>>> import numpy as np
>>> import numpy.linalg as la
>>> np.set_printoptions(suppress=True, linewidth=140)
>>> feats = np.loadtxt("dump.csv", delimiter=",")
>>> feats
array([[1., 0., 0., 0., 0., 0., 0., 0.],
       [2., 1., 0., 0., 0., 0., 0., 0.],
       [4., 7., 1., 0., 0., 0., 0., 0.],
       [3., 2., 7., 1., 0., 0., 0., 0.],
       [9., 8., 8., 6., 1., 0., 0., 0.],
       [2., 8., 2., 3., 4., 1., 0., 0.],
       [6., 8., 8., 3., 1., 8., 1., 0.],
       [4., 6., 2., 5., 7., 3., 9., 1.]])
>>> rng = np.random.default_rng(717)
>>> z = rng.permutation(8)
>>> print(z)
[0 6 1 5 3 7 2 4]
>>> other = feats[z][:, z]
>>> other
array([[1., 0., 0., 0., 0., 0., 0., 0.],
       [6., 1., 8., 8., 3., 0., 8., 1.],
       [2., 0., 1., 0., 0., 0., 0., 0.],
       [2., 0., 8., 1., 3., 0., 2., 4.],
       [3., 0., 2., 0., 1., 0., 7., 0.],
       [4., 9., 6., 3., 5., 1., 2., 7.],
       [4., 0., 7., 0., 0., 0., 1., 0.],
       [9., 0., 8., 0., 6., 0., 8., 1.]])
>>> np.diag(other)
array([1., 1., 1., 1., 1., 1., 1., 1.])
>>> print(np.argsort(-la.norm(other, axis=0).round(6), kind="stable")[:3])
[2 6 0]
>>> feats @ feats
array([[  1.,   0.,   0.,   0.,   0.,   0.,   0.,   0.],
       [  4.,   1.,   0.,   0.,   0.,   0.,   0.,   0.],
       [ 22.,  14.,   1.,   0.,   0.,   0.,   0.,   0.],
       [ 38.,  53.,  14.,   1.,   0.,   0.,   0.,   0.],
       [ 84.,  84.,  58.,  12.,   1.,   0.,   0.,   0.],
       [ 73.,  68.,  57.,  30.,   8.,   1.,   0.,   0.],
       [ 94., 150.,  61.,  36.,  34.,  16.,   1.,   0.],
       [166., 188., 173.,  88.,  35.,  78.,  18.,   1.]])
>>> round(float(la.norm(feats, 2) / la.norm(feats)), 2)
0.87
>>> la.cond(feats) > 100
np.True_
>>> np.argsort(-la.norm(feats, axis=0).round(6), kind="stable")[:3]
array([1, 2, 0])
>>> print(la.matrix_rank(feats, rtol=0.1))
5
>>> [round(float(x), 2) for x in la.svd(feats, compute_uv=False)[:3]]
[26.66, 10.98, 6.99]
>>> print(np.round(la.matrix_power(feats, 3), 2))
[[   1.    0.    0.    0.    0.    0.    0.    0.]
 [   6.    1.    0.    0.    0.    0.    0.    0.]
 [  54.   21.    1.    0.    0.    0.    0.    0.]
 [ 203.  153.   21.    1.    0.    0.    0.    0.]
 [ 529.  522.  150.   18.    1.    0.    0.    0.]
 [ 601.  599.  333.   81.   12.    1.    0.    0.]
 [1090. 1057.  625.  291.   99.   24.    1.    0.]
 [2081. 2629. 1371.  591.  372.  225.   27.    1.]]
>>> np.trace(feats)
np.float64(8.0)
>>> data = np.loadtxt("sample14.csv", delimiter=",")
>>> data
array([[ 3.,  3.,  3.,  3.,  3.,  3.,  3.,  3.,  3.,  3.,  3.],
       [ 3.,  6.,  6.,  6.,  6.,  6.,  6.,  6.,  6.,  6.,  6.],
       [ 3.,  6.,  9.,  9.,  9.,  9.,  9.,  9.,  9.,  9.,  9.],
       [ 3.,  6.,  9., 12., 12., 12., 12., 12., 12., 12., 12.],
       [ 3.,  6.,  9., 12., 15., 15., 15., 15., 15., 15., 15.],
       [ 3.,  6.,  9., 12., 15., 18., 18., 18., 18., 18., 18.],
       [ 3.,  6.,  9., 12., 15., 18., 21., 21., 21., 21., 21.],
       [ 3.,  6.,  9., 12., 15., 18., 21., 24., 24., 24., 24.],
       [ 3.,  6.,  9., 12., 15., 18., 21., 24., 27., 27., 27.],
       [ 3.,  6.,  9., 12., 15., 18., 21., 24., 27., 30., 30.],
       [ 3.,  6.,  9., 12., 15., 18., 21., 24., 27., 30., 33.]])
>>> left, sig, Vh = la.svd(feats)
>>> np.argmax(sig[:-1] / (sig[1:] + 1e-6)) + 1
np.int64(7)
>>> sig.round(2) + 0
array([26.66, 10.98,  6.99,  6.18,  3.61,  2.58,  0.84,  0.  ])
>>> other = left[:, :7] @ np.diag(sig[:7]) @ Vh[:7]
>>> other.round(2) + 0
array([[1., 0., 0., 0., 0., 0., 0., 0.],
       [2., 1., 0., 0., 0., 0., 0., 0.],
       [4., 7., 1., 0., 0., 0., 0., 0.],
       [3., 2., 7., 1., 0., 0., 0., 0.],
       [9., 8., 8., 6., 1., 0., 0., 0.],
       [2., 8., 2., 3., 4., 1., 0., 0.],
       [6., 8., 8., 3., 1., 8., 1., 0.],
       [4., 6., 2., 5., 7., 3., 9., 1.]])
>>> la.matrix_rank(other)
np.int64(7)
>>> E = np.load("x.npy")
>>> E.round(2)
array([[ 0.05, -0.08, -0.02,  0.02,  0.05, -0.08,  0.05, -0.05, -0.08, -0.02,  0.02,  0.05, -0.08, -0.05, -0.08],
       [-0.08,  0.14,  0.03, -0.03, -0.08,  0.14, -0.08,  0.08,  0.14,  0.03, -0.03, -0.08,  0.14,  0.08,  0.14],
       [-0.02,  0.03,  0.01, -0.01, -0.02,  0.03, -0.02,  0.02,  0.03,  0.01, -0.01, -0.02,  0.03,  0.02,  0.03],
       [ 0.02, -0.03, -0.01,  0.01,  0.02, -0.03,  0.02, -0.02, -0.03, -0.01,  0.01,  0.02, -0.03, -0.02, -0.03],
       [ 0.05, -0.08, -0.02,  0.02,  0.05, -0.08,  0.05, -0.05, -0.08, -0.02,  0.02,  0.05, -0.08, -0.05, -0.08],
       [-0.08,  0.14,  0.03, -0.03, -0.08,  0.14, -0.08,  0.08,  0.14,  0.03, -0.03, -0.08,  0.14,  0.08,  0.14],
       [ 0.05, -0.08, -0.02,  0.02,  0.05, -0.08,  0.05, -0.05, -0.08, -0.02,  0.02,  0.05, -0.08, -0.05, -0.08],
       [-0.05,  0.08,  0.02, -0.02, -0.05,  0.08, -0.05,  0.05,  0.08,  0.02, -0.02, -0.05,  0.08,  0.05,  0.08],
       [-0.08,  0.14,  0.03, -0.03, -0.08,  0.14, -0.08,  0.08,  0.14,  0.03, -0.03, -0.08,  0.14,  0.08,  0.14],
       [-0.02,  0.03,  0.01, -0.01, -0.02,  0.03, -0.02,  0.02,  0.03,  0.01, -0.01, -0.02,  0.03,  0.02,  0.03],
       [ 0.02, -0.03, -0.01,  0.01,  0.02, -0.03,  0.02, -0.02, -0.03, -0.01,  0.01,  0.02, -0.03, -0.02, -0.03],
       [ 0.05, -0.08, -0.02,  0.02,  0.05, -0.08,  0.05, -0.05, -0.08, -0.02,  0.02,  0.05, -0.08, -0.05, -0.08],
       [-0.08,  0.14,  0.03, -0.03, -0.08,  0.14, -0.08,  0.08,  0.14,  0.03, -0.03, -0.08,  0.14,  0.08,  0.14],
       [-0.05,  0.08,  0.02, -0.02, -0.05,  0.08, -0.05,  0.05,  0.08,  0.02, -0.02, -0.05,  0.08,  0.05,  0.08],
       [-0.08,  0.14,  0.03, -0.03, -0.08,  0.14, -0.08,  0.08,  0.14,  0.03, -0.03, -0.08,  0.14,  0.08,  0.14]])
>>> w, evecs = la.eigh(E)
>>> (w > 1e-8).sum(), (w < -1e-8).sum()
(np.int64(1), np.int64(0))
>>> w.round(2) + 0
array([0., 0., 0., 0., 0., 0., 0., 0., 0., 0., 0., 0., 0., 0., 1.])
>>> np.abs(evecs[:, -1]).round(6).argmax()
np.int64(1)
>>> round(w.sum(), 2), np.trace(E)
(np.float64(1.0), np.float64(1.0))
>>> np.round(la.eigvalsh(E + 4 * np.eye(15)), 2)
array([4., 4., 4., 4., 4., 4., 4., 4., 4., 4., 4., 4., 4., 4., 5.])
>>> np.unique(w.round(6) + 0, return_counts=True)[1]
array([14,  1])
>>> np.round(la.eigvalsh(E @ E), 2) + 0
array([0., 0., 0., 0., 0., 0., 0., 0., 0., 0., 0., 0., 0., 0., 1.])
>>> print(np.round(la.svd(E, compute_uv=False), 2) + 0)
[1. 0. 0. 0. 0. 0. 0. 0. 0. 0. 0. 0. 0. 0. 0.]
>>> K = np.array([[1, -1, -1, 1, -1, 1, 1, -1],
...     [1, 1, 1, 1, -1, -1, -1, -1],
...     [1, 1, 1, 1, 1, 1, 1, 1],
...     [1, 1, -1, -1, -1, -1, 1, 1],
...     [1, -1, -1, 1, 1, -1, -1, 1],
...     [1, -1, 1, -1, -1, 1, -1, 1],
...     [1, -1, 1, -1, 1, -1, 1, -1],
...     [1, 1, -1, -1, 1, 1, -1, -1]])
>>> u = np.array([-2, -4, -3, 3, 0, 3, 2, -4])
>>> other = K + np.outer(u, np.eye(8)[3])
>>> np.round(la.det(other) / la.det(K), 2), np.round(1 + la.solve(K, u)[3], 2)
(np.float64(-0.63), np.float64(-0.62))
>>> other
array([[ 1., -1., -1., -1., -1.,  1.,  1., -1.],
       [ 1.,  1.,  1., -3., -1., -1., -1., -1.],
       [ 1.,  1.,  1., -2.,  1.,  1.,  1.,  1.],
       [ 1.,  1., -1.,  2., -1., -1.,  1.,  1.],
       [ 1., -1., -1.,  1.,  1., -1., -1.,  1.],
       [ 1., -1.,  1.,  2., -1.,  1., -1.,  1.],
       [ 1., -1.,  1.,  1.,  1., -1.,  1., -1.],
       [ 1.,  1., -1., -5.,  1.,  1., -1., -1.]])
>>> la.matrix_rank(la.inv(other) - la.inv(K), tol=1e-8)
np.int64(1)
